% python3 -q
>>> import numpy as np
>>> np.set_printoptions(precision=1, suppress=True, linewidth=100)
>>> K = np.load("m.npy")
>>> K.round(1) + 0
array([[ 0. , -0.9, -0.5,  0.5, -0.8],
       [-1.6, -7.5, -5.9,  4.2, -6. ],
       [ 1.7,  8.3,  6.6, -5. ,  6.7],
       [-1.4, -7.1, -5.9,  4.4, -5.5],
       [ 0.6,  2.4,  1.9, -1.5,  1.9],
       [ 0.5,  3.1,  2.3, -1.7,  2.4],
       [ 1. ,  4.8,  3.7, -2.9,  3.8],
       [ 0.2,  1. ,  0.7, -0.7,  1. ],
       [ 0.3,  2.1,  1.5, -1.3,  1.5],
       [-0.9, -4.1, -3.3,  2.4, -3.4],
       [-0.5, -2.4, -1.8,  1.4, -1.9],
       [ 0.1,  1.1,  1. , -0.7,  1. ],
       [-0.9, -4.5, -3.6,  2.7, -3.7],
       [ 1.3,  6.5,  5.3, -4.2,  5.4],
       [-0.4, -2.8, -2.2,  1.7, -2.2],
       [ 0. ,  0.6,  0.5, -0.3,  0.3],
       [-1.8, -9.8, -7.9,  5.9, -7.8],
       [ 0.5,  2.8,  2.2, -1.7,  2.1],
       [ 1.3,  5.4,  4.4, -3.4,  4.6],
       [ 0.4,  2. ,  1.5, -1.3,  1.4],
       [ 0.1,  0.7,  0.6, -0.4,  0.6],
       [-1.7, -8.1, -6.7,  4.9, -6.6],
       [-0.1, -0.6, -0.8,  0.5, -0.6],
       [-1.2, -6.4, -5.2,  3.9, -5. ],
       [ 0.2,  0.9,  1.1, -0.7,  0.8],
       [-1.5, -7. , -5.5,  4.3, -5.6],
       [-0.1, -0.3, -0.4,  0.2, -0.2],
       [ 1.3,  5.3,  4.4, -3.1,  4.4],
       [-2. , -9.6, -7.7,  6. , -7.8],
       [ 0.6,  2. ,  1.5, -1.1,  1.6],
       [-0.9, -4.5, -3.6,  2.5, -3.6],
       [-1.6, -7.2, -5.8,  4.3, -5.8],
       [-0.8, -4.9, -4. ,  2.8, -3.9],
       [ 1.4,  7.6,  6.1, -4.3,  6. ],
       [ 0.2,  1.3,  1. , -0.9,  1.1],
       [-1.4, -6.2, -5. ,  3.6, -5. ],
       [-1.5, -7.1, -5.7,  4.2, -5.6],
       [-0.3, -0.8, -0.6,  0.5, -0.5],
       [ 1.1,  6. ,  4.6, -3.4,  4.8],
       [ 0.7,  3.8,  3.1, -2.1,  2.8],
       [ 0.1, -0.1, -0.3,  0.2, -0.2],
       [ 0.4,  1.8,  1.2, -1.1,  1.4],
       [ 0. ,  0.2,  0.1, -0.3,  0.1]])
>>> Xc = K - K.mean(axis=0)
>>> U, s, Vh = np.linalg.svd(Xc, full_matrices=False)
>>> print(np.round(s ** 2 / (s ** 2).sum(), 1) + 0)
[1. 0. 0. 0. 0.]
>>> np.searchsorted(np.cumsum(s ** 2) / (s ** 2).sum(), 0.9) + 1
np.int64(1)
>>> round(float((s ** 2).sum() ** 2 / (s ** 4).sum()), 1)
1.0
>>> np.abs(Vh[0]).argmax()
np.int64(1)
>>> print(np.abs(Vh[-1]))
[0.4 0.5 0.1 0.2 0.7]
>>> np.round(Xc.mean(axis=0), 1) + 0
array([0., 0., 0., 0., 0.])
>>> np.abs(U[:, 0]).argmax()
np.int64(2)
